>>> import numpy as np
>>> import numpy.linalg as la
>>> np.set_printoptions(precision=2, suppress=True, linewidth=100, floatmode="fixed")
>>> tidy = lambda a: np.round(a, 2) + 0
>>> A = 0.9 ** np.abs(np.subtract.outer(np.arange(7), np.arange(7)))
>>> tidy(A)
array([[1.00, 0.90, 0.81, 0.73, 0.66, 0.59, 0.53],
       [0.90, 1.00, 0.90, 0.81, 0.73, 0.66, 0.59],
       [0.81, 0.90, 1.00, 0.90, 0.81, 0.73, 0.66],
       [0.73, 0.81, 0.90, 1.00, 0.90, 0.81, 0.73],
       [0.66, 0.73, 0.81, 0.90, 1.00, 0.90, 0.81],
       [0.59, 0.66, 0.73, 0.81, 0.90, 1.00, 0.90],
       [0.53, 0.59, 0.66, 0.73, 0.81, 0.90, 1.00]])
>>> # equal to its transpose
>>> r0 = np.array([3, 3, 1])
>>> tidy(np.correlate(A[4], A[6], "full"))
array([0.66, 1.32, 2.00, 2.70, 3.43, 3.99, 4.40, 3.64, 2.93, 2.25, 1.59, 0.96, 0.43])
>>> tidy(np.convolve(A[4], r0))
array([1.97, 4.16, 5.27, 5.86, 6.51, 6.60, 6.13, 3.33, 0.81])
>>> tidy(np.cross(A[4, :3], A[6, :3]))
array([0.00, 0.00, 0.00])
>>> Lm = la.cholesky(A)
>>> la.eigvalsh(A).min() > 0
np.True_
>>> tidy(A / np.sqrt(np.outer(np.diag(A), np.diag(A))))
array([[1.00, 0.90, 0.81, 0.73, 0.66, 0.59, 0.53],
       [0.90, 1.00, 0.90, 0.81, 0.73, 0.66, 0.59],
       [0.81, 0.90, 1.00, 0.90, 0.81, 0.73, 0.66],
       [0.73, 0.81, 0.90, 1.00, 0.90, 0.81, 0.73],
       [0.66, 0.73, 0.81, 0.90, 1.00, 0.90, 0.81],
       [0.59, 0.66, 0.73, 0.81, 0.90, 1.00, 0.90],
       [0.53, 0.59, 0.66, 0.73, 0.81, 0.90, 1.00]])
>>> tidy(np.diag(Lm) ** 2)
array([1.00, 0.19, 0.19, 0.19, 0.19, 0.19, 0.19])
>>> tidy(Lm @ Lm.T)
array([[1.00, 0.90, 0.81, 0.73, 0.66, 0.59, 0.53],
       [0.90, 1.00, 0.90, 0.81, 0.73, 0.66, 0.59],
       [0.81, 0.90, 1.00, 0.90, 0.81, 0.73, 0.66],
       [0.73, 0.81, 0.90, 1.00, 0.90, 0.81, 0.73],
       [0.66, 0.73, 0.81, 0.90, 1.00, 0.90, 0.81],
       [0.59, 0.66, 0.73, 0.81, 0.90, 1.00, 0.90],
       [0.53, 0.59, 0.66, 0.73, 0.81, 0.90, 1.00]])
